>>> import numpy as np
>>> np.set_printoptions(precision=3, suppress=True, linewidth=200, legacy="1.25")
>>> def tidy(a):
...     return np.round(a, 3) + 0
... 
>>> F = np.array([[1, -9, -5, -7, -9, -7, 2, 3],
...     [-9, 1, -9, -5, -7, -9, -7, 2],
...     [-5, -9, 1, -9, -5, -7, -9, -7],
...     [-7, -5, -9, 1, -9, -5, -7, -9],
...     [-9, -7, -5, -9, 1, -9, -5, -7],
...     [-7, -9, -7, -5, -9, 1, -9, -5],
...     [2, -7, -9, -7, -5, -9, 1, -9],
...     [3, 2, -7, -9, -7, -5, -9, 1]])
>>> np.linalg.matrix_power(F, 3)
array([[ -5121,  -9149,  -9745, -10141, -10127, -10099,  -7162,  -5517],
       [ -9149,  -9429, -12847, -11841, -12355, -12427, -11651,  -7162],
       [ -9745, -12847, -12308, -13650, -12582, -13260, -12427, -10099],
       [-10141, -11841, -13650, -11832, -13344, -12582, -12355, -10127],
       [-10127, -12355, -12582, -13344, -11832, -13650, -11841, -10141],
       [-10099, -12427, -13260, -12582, -13650, -12308, -12847,  -9745],
       [ -7162, -11651, -12427, -12355, -11841, -12847,  -9429,  -9149],
       [ -5517,  -7162, -10099, -10127, -10141,  -9745,  -9149,  -5121]])
>>> np.trace(F)
8
>>> tidy(np.sort(np.abs(np.linalg.eigvals(F))))
array([ 0.855,  5.47 ,  9.766, 11.372, 12.667, 15.628, 16.297, 44.524])
>>> (F + F.T) / 2
array([[ 1., -9., -5., -7., -9., -7.,  2.,  3.],
       [-9.,  1., -9., -5., -7., -9., -7.,  2.],
       [-5., -9.,  1., -9., -5., -7., -9., -7.],
       [-7., -5., -9.,  1., -9., -5., -7., -9.],
       [-9., -7., -5., -9.,  1., -9., -5., -7.],
       [-7., -9., -7., -5., -9.,  1., -9., -5.],
       [ 2., -7., -9., -7., -5., -9.,  1., -9.],
       [ 3.,  2., -7., -9., -7., -5., -9.,  1.]])
>>> np.allclose(F @ F.T, F.T @ F)
True
>>> J = np.loadtxt("x.csv", delimiter=",")
>>> J
array([[ 0.,  0.,  0.,  0.,  0., -1.,  0.,  0.,  0.,  0.,  0.],
       [ 2.,  0.,  0.,  0.,  0.,  0.,  0.,  0.,  0.,  0.,  0.],
       [ 0.,  0.,  0.,  0.,  0.,  0.,  0.,  0.,  0.,  0.,  3.],
       [ 0.,  1.,  0.,  0.,  0.,  0.,  0.,  0.,  0.,  0.,  0.],
       [ 0.,  0.,  0.,  0.,  0.,  0.,  0.,  0.,  0.,  0.,  0.],
       [ 0.,  0.,  0.,  0.,  0.,  0., -1.,  0.,  0.,  0.,  0.],
       [ 0.,  0.,  3.,  0.,  0.,  0.,  0.,  0.,  0.,  0.,  0.],
       [ 0.,  0.,  0.,  0.,  0.,  0.,  0.,  0., -2.,  0.,  0.],
       [ 0.,  0.,  0.,  0.,  0.,  0.,  0.,  3.,  0.,  0.,  0.],
       [ 0.,  0.,  0.,  0.,  0.,  0.,  0.,  0.,  0., -2.,  0.],
       [ 0.,  0.,  0.,  0., -2.,  0.,  0.,  0.,  0.,  0.,  0.]])
>>> rng = np.random.default_rng(4)
>>> lab = rng.permutation(11)
>>> lab
array([ 1,  0,  8,  2, 10,  9,  7,  6,  4,  3,  5])
>>> M2 = J[lab][:, lab]
>>> np.allclose(M2, J)
False
>>> tidy(np.linalg.det(M2)), tidy(np.linalg.det(J[lab]))
(0.0, 0.0)
>>> np.argsort(-np.linalg.norm(J, axis=0).round(6), kind="stable")[:3]
array([ 2,  7, 10])
>>> np.linalg.matrix_rank(J, rtol=0.1)
10
>>> np.linalg.cond(J) > 100
True
>>> [round(float(x), 3) for x in np.linalg.svd(J, compute_uv=False)[:3]]
[3.0, 3.0, 3.0]
